>>> import numpy as np
>>> import numpy.linalg as la
>>> np.set_printoptions(suppress=True, linewidth=100)
>>> M = np.load("dump.npy")
>>> M
array([[ 4.08, -2.05,  1.96,  0.06, -3.92,  0.11, 11.97],
       [ 3.99, -0.94,  2.9 , -1.13, -3.1 , -0.06, 10.01],
       [-1.96,  2.75, -1.16,  1.99, -2.06, -0.22, -1.78],
       [ 0.18, -0.88,  0.81, -2.98,  5.09, -0.1 , -6.04]])
>>> x0 = np.array([-1, 0, 1, 2, -1, -2, -3])
>>> h = np.maximum(M @ x0, 0)
>>> np.flatnonzero(h > 1e-9)
array([2, 3])
>>> np.round(np.tanh(M @ x0), 2)
array([-1., -1.,  1.,  1.])
>>> np.round(np.maximum(M @ x0, 0) - np.maximum(-M @ x0, 0), 2)
array([-34.21, -30.16,  12.62,   7.9 ])
>>> M * (h > 1e-9)[:, None]
array([[ 0.  , -0.  ,  0.  ,  0.  , -0.  ,  0.  ,  0.  ],
       [ 0.  , -0.  ,  0.  , -0.  , -0.  , -0.  ,  0.  ],
       [-1.96,  2.75, -1.16,  1.99, -2.06, -0.22, -1.78],
       [ 0.18, -0.88,  0.81, -2.98,  5.09, -0.1 , -6.04]])
>>> B = M / la.norm(M, axis=1, keepdims=True)
>>> C2 = B @ B.T
>>> (np.abs(C2) > 0.9).astype(int)
array([[1, 1, 0, 0],
       [1, 1, 0, 0],
       [0, 0, 1, 0],
       [0, 0, 0, 1]])
>>> np.argwhere(np.triu(np.abs(C2) > 0.95, 1))
array([[0, 1]])
>>> np.round(la.norm(M), 2)
np.float64(20.41)
>>> np.abs(M).max()
np.float64(11.97)
>>> np.unravel_index(np.abs(M).argmax(), M.shape)
(np.int64(0), np.int64(6))
>>> print(M.shape)
(4, 7)
>>> M[4]
Traceback (most recent call last):
  File "<python-input-19>", line 1, in <module>
    M[4]
    ~^^^
IndexError: index 4 is out of bounds for axis 0 with size 4
>>> print(np.round(M.sum(axis=1), 2))
[12.21 11.67 -2.44 -3.92]
>>> blk = np.stack([M, -3 * M, M[::-1]])
>>> la.matrix_rank(blk)
array([4, 4, 4])
>>> blk.shape
(3, 4, 7)
>>> np.round(np.einsum("bij,cij->bc", blk, blk), 2)
array([[  416.57, -1249.71,  -231.5 ],
       [-1249.71,  3749.14,   694.51],
       [ -231.5 ,   694.51,   416.57]])
>>> B = M / np.sqrt((M ** 2).mean(axis=1, keepdims=True))
>>> la.matrix_rank(B) == la.matrix_rank(M)
np.True_
>>> np.round(la.norm(B, axis=1), 2)
array([2.65, 2.65, 2.65, 2.65])
>>> la.matrix_rank(M - M.mean(axis=1, keepdims=True))
np.int64(4)
>>> B = np.array([[5, 2, 4], [4, 3, 3], [0, 4, 1]])
>>> E = np.triu(B)
>>> E
array([[5, 2, 4],
       [0, 3, 3],
       [0, 0, 1]])
>>> # triangular
>>> print(np.round(np.sort(la.eigvals(E)), 2))
[1. 3. 5.]
>>> la.matrix_power(E - np.diag(np.diag(E)), 3)
array([[0, 0, 0],
       [0, 0, 0],
       [0, 0, 0]])
>>> np.prod(np.diag(E)), round(la.det(E), 2)
(np.int64(15), np.float64(15.0))
>>> E @ E
array([[25, 16, 30],
       [ 0,  9, 12],
       [ 0,  0,  1]])
>>> [int(la.matrix_rank(la.matrix_power(E, p))) for p in range(1, 4)]
[3, 3, 3]
>>> evals, evecs = la.eig(E)
>>> np.round(np.sort(la.eigvals(E.T)), 2)
array([1., 3., 5.])
>>> np.prod(evals)
np.float64(15.0)
>>> x0 = np.array([3, 6, 2])
>>> rhs = E @ x0
>>> print(rhs)
[35 24  2]
>>> np.round(la.solve(E, E[:, 2]), 2)
array([0., 0., 1.])
>>> print(np.round(la.solve(E, 4 * rhs), 2))
[12. 24.  8.]
>>> np.round(la.solve(E, rhs + E[:, 1]), 2)
array([3., 7., 2.])
>>> print(np.round(la.solve(E, rhs), 2))
[3. 6. 2.]
